$ python3 -q
>>> import numpy as np
>>> from numpy import linalg as LA
>>> np.set_printoptions(suppress=True, linewidth=160)
>>> def tidy(a):
...     return np.round(a, 3) + 0
... 
>>> rng = np.random.default_rng(88)
>>> z = rng.integers(0, 2, 3)
>>> J = np.triu((z[:, None] == z) & (rng.random((3, 3)) < 0.8), 1).astype(int)
>>> J += J.T
>>> print(J)
[[0 0 1]
 [0 0 0]
 [1 0 0]]
>>> np.flatnonzero(LA.matrix_power((J != 0) + (J.T != 0) + np.eye(3), 3)[1])
array([1])
>>> tidy(LA.det(J))
np.float64(0.0)
>>> P = np.triu(np.array([[8, 2, 9], [6, 5, 7], [5, 1, 5]]), 1) + np.eye(3)
>>> Y = P @ J @ LA.inv(P)
>>> tidy(LA.det(Y))
np.float64(0.0)
>>> print(tidy(np.poly(Y)))
[ 1.  0. -1.  0.]
>>> LA.matrix_rank(Y)
np.int64(2)
>>> np.trace(Y), np.trace(J)
(np.float64(0.0), np.int64(0))
>>> LA.matrix_rank(J, rtol=0.1)
np.int64(2)
>>> [round(float(x), 3) for x in LA.svd(J, compute_uv=False)[:3]]
[1.0, 1.0, 0.0]
>>> tidy(LA.det(2 * J)), tidy(LA.det(J))
(np.float64(0.0), np.float64(0.0))
>>> np.poly(J)
array([ 1.,  0., -1.,  0.])
>>> tidy(LA.eigvals(J))
array([ 1., -1.,  0.])
>>> tidy(LA.det(J.T))
np.float64(0.0)
>>> np.einsum("ii->", J)
np.int64(0)
>>> m1 = 0.7 ** np.abs(np.subtract.outer(np.arange(3), np.arange(3)))
>>> tidy(m1)
array([[1.  , 0.7 , 0.49],
       [0.7 , 1.  , 0.7 ],
       [0.49, 0.7 , 1.  ]])
>>> # equal to its transpose
>>> np.argwhere(np.triu(J))
array([[0, 2]])
>>> print(J.sum(axis=0))
[1 0 1]
>>> low = np.diag(J.sum(axis=1)) - J
>>> tidy(LA.eigvalsh(low))
array([0., 0., 2.])
>>> print(low @ np.ones(3))
[0. 0. 0.]
>>> print(round(LA.det(low[1:, 1:])))
0
>>> x0 = np.ones(3)
>>> for _ in range(7):
...     x0 = m1 @ x0
...     x0 /= LA.norm(x0)
...     print(round(x0 @ m1 @ x0, 3))
... 
2.265
2.265
2.265
2.265
2.265
2.265
2.265
>>> tidy(x0)
array([0.557, 0.616, 0.557])
>>> th = np.radians(180)
>>> R = np.eye(3)
>>> R[0, 0] = R[1, 1] = np.cos(th)
>>> R[0, 1], R[1, 0] = -np.sin(th), np.sin(th)
>>> tidy(R)
array([[-1.,  0.,  0.],
       [ 0., -1.,  0.],
       [ 0.,  0.,  1.]])
>>> Y = m1 @ R.T
>>> np.allclose(m1 @ m1.T, Y @ Y.T)
True
>>> np.abs(Y - m1).max(axis=0)
array([2., 2., 0.])
>>> P = np.triu(np.array([[3, -3, 0], [-3, -3, -2], [2, 1, -3]]), 1) + np.eye(3)
>>> Y = P @ m1 @ LA.inv(P)
>>> np.trace(Y), np.trace(m1)
(np.float64(3.0), np.float64(3.0))
>>> LA.matrix_rank(Y)
np.int64(3)
>>> tidy(np.poly(Y))
array([ 1.  , -3.  ,  1.78, -0.26])
>>> W0 = np.array([[-2, -5], [0, -2], [-2, -5]])
>>> print(W0)
[[-2 -5]
 [ 0 -2]
 [-2 -5]]
>>> Y = np.c_[W0[:, :1] @ np.array([[2]]), np.array([0, 1, -3])]
>>> Y
array([[-4,  0],
       [ 0,  1],
       [-4, -3]])
>>> LA.matrix_rank(Y)
np.int64(2)
>>> print(tidy(LA.norm(Y - W0 @ LA.lstsq(W0, Y)[0], axis=0)))
[0.    2.121]
>>> th = np.radians(180)
>>> R = np.eye(2)
>>> R[0, 0] = R[1, 1] = np.cos(th)
>>> R[0, 1], R[1, 0] = -np.sin(th), np.sin(th)
>>> tidy(R)
array([[-1.,  0.],
       [ 0., -1.]])
>>> Y = W0 @ R.T
>>> print(tidy(LA.svd(W0, compute_uv=False)), tidy(LA.svd(Y, compute_uv=False)))
[7.841 0.721] [7.841 0.721]
>>> np.allclose(LA.norm(W0, axis=1), LA.norm(Y, axis=1))
True
>>> r0 = np.array([1, 1])
>>> np.polyval(r0, W0[2])
array([-1, -4])
>>> np.correlate(W0[2], W0[1], "full")
array([ 4, 10,  0])
>>> E = np.array([[6, 0, -2], [0, 11, -9], [-2, -9, 9]])
>>> # symmetric, so the eigenvalues are real
>>> print(np.einsum("ij,ji->", E, E))
408
>>> tidy(np.poly(E))
array([  1., -26., 134., -64.])
>>> np.einsum("ii->", E)
np.int64(26)
